>>> import numpy as np
>>> import numpy.linalg as la
>>> np.set_printoptions(precision=3, suppress=True, linewidth=160)
>>> rd = lambda a: np.round(a, 3) + 0
>>> rng = np.random.default_rng(893)
>>> mat = rng.normal(size=(15, 3))
>>> mat = 20 * mat / la.norm(mat, axis=1, keepdims=True)
>>> print(rd(mat))
[[  7.32   -1.762  18.529]
 [  6.175   7.866 -17.321]
 [ 17.043  -6.887   7.88 ]
 [ -4.604 -16.216  10.763]
 [ 19.604   3.737  -1.309]
 [  4.791  14.694  12.693]
 [  8.686 -15.004  -9.972]
 [  0.757  -5.398  19.243]
 [  3.747  -4.948  19.013]
 [  3.731 -19.115  -4.551]
 [-18.793  -3.664   5.779]
 [ 10.867 -11.36   12.364]
 [ 12.74  -10.052  11.69 ]
 [-11.77   10.484  12.311]
 [-16.374  -4.228  10.679]]
>>> proj = mat @ la.solve(mat.T @ mat, mat.T)
>>> print(la.matrix_rank(np.eye(15) - proj))
12
>>> print(rd(proj @ mat[:, 1]))
[ -1.762   7.866  -6.887 -16.216   3.737  14.694 -15.004  -5.398  -4.948 -19.115  -3.664 -11.36  -10.052  10.484  -4.228]
>>> print(np.trace(proj))
3.0
>>> print(rd(la.eigvalsh(proj)))
[0. 0. 0. 0. 0. 0. 0. 0. 0. 0. 0. 0. 1. 1. 1.]
>>> M = np.loadtxt("w.csv", delimiter=",")
>>> print(M)
[[  8.618   5.401  -5.505]
 [-17.263  16.31  -17.069]
 [  8.813   8.5    11.518]
 [ -8.266  -9.333  -8.437]
 [ -0.005 -16.72   -9.235]
 [-11.21   10.035 -14.871]
 [-22.85   16.32    4.97 ]
 [ 12.521 -24.633   3.017]
 [-13.774 -17.352 -10.998]
 [-12.038  19.302  12.862]
 [-12.336   9.752   4.432]
 [  6.431   0.448   3.829]
 [-32.466  32.95   13.821]
 [  7.57  -23.739   5.715]
 [ 26.224   6.615  24.325]
 [  4.45   31.564  14.733]
 [ 12.629 -15.518  15.95 ]
 [ 11.543  11.28   20.081]
 [  3.712  28.357  38.243]
 [-19.842   0.367  10.698]
 [ 16.179 -29.099   8.114]
 [-18.123  13.671  -6.693]
 [ -4.822  12.188  -8.235]]
>>> x0 = np.array([2, 1, 1])
>>> y = M @ x0
>>> print(rd(la.solve(M.T @ M, M.T @ y)))
[2. 1. 1.]
>>> print(rd(la.lstsq(M, y)[0]))
[2. 1. 1.]
>>> y = y + 0.3 * rng.normal(size=23)
>>> print(rd(y))
[ 17.211 -35.61   37.595 -34.068 -26.107 -26.972 -24.322   3.751 -56.049   7.983 -10.256  17.132 -18.781  -3.29   82.788  54.996  25.966  54.271  73.621
 -28.356  11.425 -29.065  -5.682]
>>> beta, *_ = la.lstsq(M, y)
>>> print(rd(M.T @ (y - M @ beta)))
[0. 0. 0.]
>>> print([round(float(la.norm(la.solve(M.T @ M + lam * np.eye(3), M.T @ y))), 2) for lam in (0, 1, 10, 100)])
[2.44, 2.44, 2.44, 2.38]
>>> print(beta.round())
[2. 1. 1.]
